In [1]: import numpy as np

In [2]: np.set_printoptions(precision=1, suppress=True, linewidth=140)

In [3]: rnd = lambda a: np.round(a, 1) + 0

In [4]: arr = np.load("dump.npy")

In [5]: arr
Out[5]: 
array([[ 2.6,  2.9,  3. ],
       [ 7.2,  6.4, 11.1],
       [22.1, 21.9, 22.3],
       [ 6.3,  6.2, 11.9],
       [18.6, 18.9, 20.1]])

In [6]: x = np.array([0, 2, -2])

In [7]: rhs = arr @ x

In [8]: beta, lr = np.zeros(3), 1 / np.linalg.norm(arr, 2) ** 2

In [9]: for i in range(200):
   ...:     beta -= lr * arr.T @ (arr @ beta - rhs)
   ...:     if i % 50 == 0: print(i, round(np.linalg.norm(arr @ beta - rhs), 1))
   ...: 
0 12.9
50 8.3
100 5.4
150 3.5

In [10]: rnd(beta)
Out[10]: array([ 0.7,  1. , -1.7])

In [11]: np.argsort(-np.linalg.norm(arr, axis=0).round(6), kind="stable")[:3]
Out[11]: array([2, 0, 1])

In [12]: np.linalg.matrix_rank(arr, rtol=0.1)
Out[12]: np.int64(1)

In [13]: X = np.loadtxt("data.csv", delimiter=",")

In [14]: X
Out[14]: 
array([[-3.,  1., -3., -5., -2.],
       [ 1., -3.,  1., -3., -5.],
       [-3.,  1., -3.,  1., -3.],
       [-5., -3.,  1., -3.,  1.],
       [-2., -5., -3.,  1., -3.]])

In [15]: Uu, sig, vt = np.linalg.svd(X, full_matrices=False)

In [16]: rnd(vt @ vt.T)
Out[16]: 
array([[1., 0., 0., 0., 0.],
       [0., 1., 0., 0., 0.],
       [0., 0., 1., 0., 0.],
       [0., 0., 0., 1., 0.],
       [0., 0., 0., 0., 1.]])

In [17]: rnd(np.abs(vt[0]))
Out[17]: array([0.5, 0.4, 0.3, 0.4, 0.5])

In [18]: A2 = np.linalg.inv(X)

In [19]: rnd(A2)
Out[19]: 
array([[ 0.1,  0. , -0.2, -0.2,  0.1],
       [ 0. ,  0. ,  0.1,  0. , -0.2],
       [-0.2,  0.1,  0.1,  0.1, -0.2],
       [-0.2,  0. ,  0.1,  0. ,  0. ],
       [ 0.1, -0.2, -0.2,  0. ,  0.1]])

In [20]: rnd(X @ A2)
Out[20]: 
array([[1., 0., 0., 0., 0.],
       [0., 1., 0., 0., 0.],
       [0., 0., 1., 0., 0.],
       [0., 0., 0., 1., 0.],
       [0., 0., 0., 0., 1.]])

In [21]: (np.abs(A2) > 1e-9).astype(int)
Out[21]: 
array([[1, 1, 1, 1, 1],
       [1, 1, 1, 1, 1],
       [1, 1, 1, 1, 1],
       [1, 1, 1, 1, 1],
       [1, 1, 1, 1, 1]])

In [22]: np.allclose(A2, X.T)
Out[22]: False

In [23]: rnd(np.linalg.cond(X))
Out[23]: np.float64(4.9)

In [24]: rnd(np.linalg.slogdet(X)[0])
Out[24]: np.float64(-1.0)

In [25]: A = np.load("case8.npy")

In [26]: A
Out[26]: 
array([[ 1,  0,  0,  0],
       [-2,  1,  0,  0],
       [ 2,  1,  1,  0],
       [-2,  0,  2,  1]])

In [27]: def softmax(z):
    ...:     e = np.exp(z - z.max(axis=-1, keepdims=True))
    ...:     return e / e.sum(axis=-1, keepdims=True)
    ...: 

In [28]: rnd(softmax(10 * arr[4]))
Out[28]: array([0., 0., 1.])

In [29]: rnd(softmax(arr[4]))
Out[29]: array([0.1, 0.2, 0.7])

In [30]: rnd(softmax(arr).sum(axis=1))
Out[30]: array([1., 1., 1., 1., 1.])

In [31]: att = arr @ arr.T / np.sqrt(3)

In [32]: rnd(softmax(att + np.triu(np.full(att.shape, -np.inf), 1)))
Out[32]: 
array([[1., 0., 0., 0., 0.],
       [0., 1., 0., 0., 0.],
       [0., 0., 1., 0., 0.],
       [0., 0., 1., 0., 0.],
       [0., 0., 1., 0., 0.]])

In [33]: softmax(att).round(6).argmax(axis=1)
Out[33]: array([2, 2, 2, 2, 2])

In [34]: softmax(att)[4] @ arr
Out[34]: array([22.1, 21.9, 22.3])
